$ python -q
>>> import numpy as np
>>> import numpy.linalg as la
>>> np.set_printoptions(precision=2, suppress=True, linewidth=120, legacy="1.25")
>>> arr = np.array([[-8, 0, 0, 0], [-3, -7, 0, 0], [8, -2, 4, 0], [7, 9, -4, 8]])
>>> w, V = la.eig(arr)
>>> np.sort(la.eigvals(arr.T))
array([-8., -7.,  4.,  8.])
>>> vec = np.array([-9, -1, -1, 9])
>>> target = arr @ vec
>>> target
array([ 72,  34, -74,   4])
>>> np.round(la.solve(arr, arr[:, 2]), 2) + 0
array([0., 0., 1., 0.])
>>> la.solve(arr.T, arr[3])
array([-0., -0.,  0.,  1.])
>>> la.solve(arr, target)
array([-9., -1., -1.,  9.])
>>> la.solve(arr, target + arr[:, 0])
array([-8., -1., -1.,  9.])
>>> B = np.array([[0, 2, 0], [-2, 0, 0], [-1, -1, -1]])
>>> data = np.triu(B, 1)
>>> data
array([[0, 2, 0],
       [0, 0, 0],
       [0, 0, 0]])
>>> # column 1 dominates
>>> U, s, vt = la.svd(data, full_matrices=False)
>>> U.shape, s.shape, vt.shape
((3, 3), (3,), (3, 3))
>>> np.allclose(U * s @ vt, data)
True
>>> np.sqrt((s ** 2).sum()), round(float(la.norm(data)), 2)
(2.0, 2.0)
>>> s
array([2., 0., 0.])
>>> U.T @ data @ vt.T
array([[2., 0., 0.],
       [0., 0., 0.],
       [0., 0., 0.]])
>>> U.T @ U
array([[1., 0., 0.],
       [0., 1., 0.],
       [0., 0., 1.]])
>>> np.round(np.trace(la.pinv(data) @ data), 2)
1.0
>>> np.allclose(data[:-1].T @ la.lstsq(data[:-1].T, data[-1])[0], data[-1])
True
>>> A = np.load("out10.npy")
>>> A
array([[ -1.29,   0.18,  -3.08,  -8.87,  -2.45],
       [ -1.27,  -1.17,  -4.61,  -8.46,  -3.4 ],
       [ -0.36,   1.02,  -3.14,  -8.72,  -3.94],
       [  3.41,  -0.67,  -5.06,   1.39,   0.97],
       [  3.28,  -1.35,  -2.9 ,   2.63,   0.41],
       [  2.49,  -0.46,  -4.08,   3.21,  -0.15],
       [  0.41,  -0.87,  -2.14,  -7.42,  -1.7 ],
       [ -2.72,   0.67,  -4.28,  -7.77,  -3.9 ],
       [ -2.89,   0.41,  -6.31,  -7.32,  -3.  ],
       [ -1.16,  -0.2 ,  -4.35,  -9.35,  -2.21],
       [  2.54,  -1.4 ,  -4.64,   1.47,   0.61],
       [ -1.04,   0.01,  -5.86,  -8.4 ,  -3.16],
       [  3.88,   0.31,  -2.57,   3.58,   0.17],
       [  3.92,   1.35,  -4.08,   3.01,   2.36],
       [  2.43,   0.05,  -4.28,   2.93,   0.22],
       [ -1.7 ,  -0.31,  -4.95,  -8.53,  -3.8 ],
       [ -0.49,   1.53,  -5.94,  -8.28,  -2.  ],
       [  3.87,  -0.82,  -2.88,   2.07,  -0.23],
       [ -0.5 ,   0.64,  -5.82, -10.91,  -3.08],
       [  4.98,  -0.35,  -3.67,   1.78,  -0.38],
       [ -0.66,  -0.2 ,  -5.07,  -6.94,  -3.24],
       [  3.56,  -1.64,  -3.98,   3.15,   0.14]])
>>> C = A[[2, 6]].astype(float)
>>> for _ in range(5):
...     lab = la.norm(A[:, None] - C, axis=-1).argmin(axis=1)
...     C = np.array([A[lab == j].mean(axis=0) for j in range(2)])
... 
>>> lab
array([0, 0, 0, 1, 1, 1, 0, 0, 0, 0, 1, 0, 1, 1, 1, 0, 0, 1, 0, 1, 0, 1])
>>> np.bincount(lab)
array([12, 10])
>>> C
array([[-1.14,  0.14, -4.63, -8.41, -2.99],
       [ 3.44, -0.5 , -3.81,  2.52,  0.41]])
>>> Q, r_ = la.qr(A)
>>> np.round(abs(r_[0, 0]), 2), np.round(la.norm(A[:, 0]), 2)
(12.22, 12.22)
>>> np.abs(np.diag(r_))
array([12.22,  3.79, 20.08, 12.33,  3.55])
>>> np.trace(Q @ Q.T)
5.0
>>> r0, r1 = A[7], A[2]
>>> round(float(r0 @ r0), 2)
101.75
>>> round(float(r0 @ r1), 2)
98.22
>>> p = (r0 @ r1) / (r0 @ r0) * r0
>>> r1 - p
array([ 2.27,  0.37,  0.99, -1.22, -0.18])
>>> round(la.norm(r0 + r1) ** 2 + la.norm(r0 - r1) ** 2, 2)
408.68
>>> np.round((r1 - p) @ r0, 2)
0.0
>>> p
array([-2.63,  0.65, -4.13, -7.5 , -3.76])
>>> vec = np.array([0, 0, 3, 1, 0])
>>> target = A @ vec
>>> np.round(la.solve(A.T @ A, A.T @ target), 2) + 0
array([0., 0., 3., 1., 0.])
>>> rng = np.random.default_rng(285346)
>>> target = target + 0.1 * rng.normal(size=22)
>>> target
array([-18.07, -22.33, -18.25, -13.72,  -6.06,  -9.  , -13.96, -20.71, -26.3 , -22.43, -12.35, -25.9 ,  -4.14,  -9.38,
       -10.12, -23.36, -25.96,  -6.46, -28.46,  -9.15, -22.14,  -8.67])
>>> coef, *_ = la.lstsq(A, target)
>>> np.round(A.T @ (target - A @ coef), 2) + 0
array([0., 0., 0., 0., 0.])
>>> coef.round(2) + 0
array([ 0.  , -0.04,  3.  ,  1.  ,  0.  ])
>>> [round(float(la.norm(la.solve(A.T @ A + lam * np.eye(5), A.T @ target))), 2) for lam in (0, 1, 10, 100)]
[3.16, 3.13, 2.98, 2.51]
